$ ipython --no-banner

In [1]: import numpy as np

In [2]: np.set_printoptions(suppress=True, linewidth=200)

In [3]: f = np.array([-3, 3, 7])

In [4]: X = -3 * np.eye(3) + np.outer(f, f)

In [5]: X
Out[5]: 
array([[  6.,  -9., -21.],
       [ -9.,   6.,  21.],
       [-21.,  21.,  46.]])

In [6]: def softmax(z):
   ...:     e = np.exp(z - z.max(axis=-1, keepdims=True))
   ...:     return e / e.sum(axis=-1, keepdims=True)
   ...: 

In [7]: np.round(softmax(X).sum(axis=1), 4)
Out[7]: array([1., 1., 1.])

In [8]: np.round(softmax(X[1] + 5), 4) + 0
Out[8]: array([0., 0., 1.])

In [9]: S = X @ X.T / np.sqrt(3)

In [10]: np.round(softmax(S + np.triu(np.full(S.shape, -np.inf), 1)), 4) + 0
Out[10]: 
array([[1., 0., 0.],
       [0., 1., 0.],
       [0., 0., 1.]])

In [11]: softmax(S)[1] @ X
Out[11]: array([-21.,  21.,  46.])

In [12]: W0 = np.array([[4, 3, 3, 2], [0, 5, 2, 5], [4, 3, 5, 2], [5, 0, 0, 4]])

In [13]: W0[-1] = W0[0] + 4 * W0[1]

In [14]: print(W0)
[[ 4  3  3  2]
 [ 0  5  2  5]
 [ 4  3  5  2]
 [ 4 23 11 22]]

In [15]: t = np.radians(60)

In [16]: Rm = np.eye(4)

In [17]: Rm[3, 3] = Rm[1, 1] = np.cos(t)

In [18]: Rm[3, 1], Rm[1, 3] = -np.sin(t), np.sin(t)

In [19]: Rm.round(4)
Out[19]: 
array([[ 1.   ,  0.   ,  0.   ,  0.   ],
       [ 0.   ,  0.5  ,  0.   ,  0.866],
       [ 0.   ,  0.   ,  1.   ,  0.   ],
       [ 0.   , -0.866,  0.   ,  0.5  ]])

In [20]: other = W0 @ Rm.T

In [21]: np.round(np.abs(other - W0).max(axis=0), 4)
Out[21]: array([ 0.    ,  7.5526,  0.    , 30.9186])

In [22]: print(np.round(np.linalg.svd(W0, compute_uv=False), 4) + 0, np.round(np.linalg.svd(other, compute_uv=False), 4) + 0)
[35.447   6.1865  1.1114  0.    ] [35.447   6.1865  1.1114  0.    ]

In [23]: np.allclose(Rm @ Rm.T, Rm.T @ Rm)
Out[23]: True

In [24]: round(float(np.linalg.det(Rm)), 4)
Out[24]: 1.0

In [25]: np.trace(Rm)
Out[25]: np.float64(3.0)

In [26]: f = np.array([0, 1, 1])

In [27]: np.array([np.convolve(row, f, "same") for row in X])
Out[27]: 
array([[  6.,  -3., -30.],
       [ -9.,  -3.,  27.],
       [-21.,   0.,  67.]])
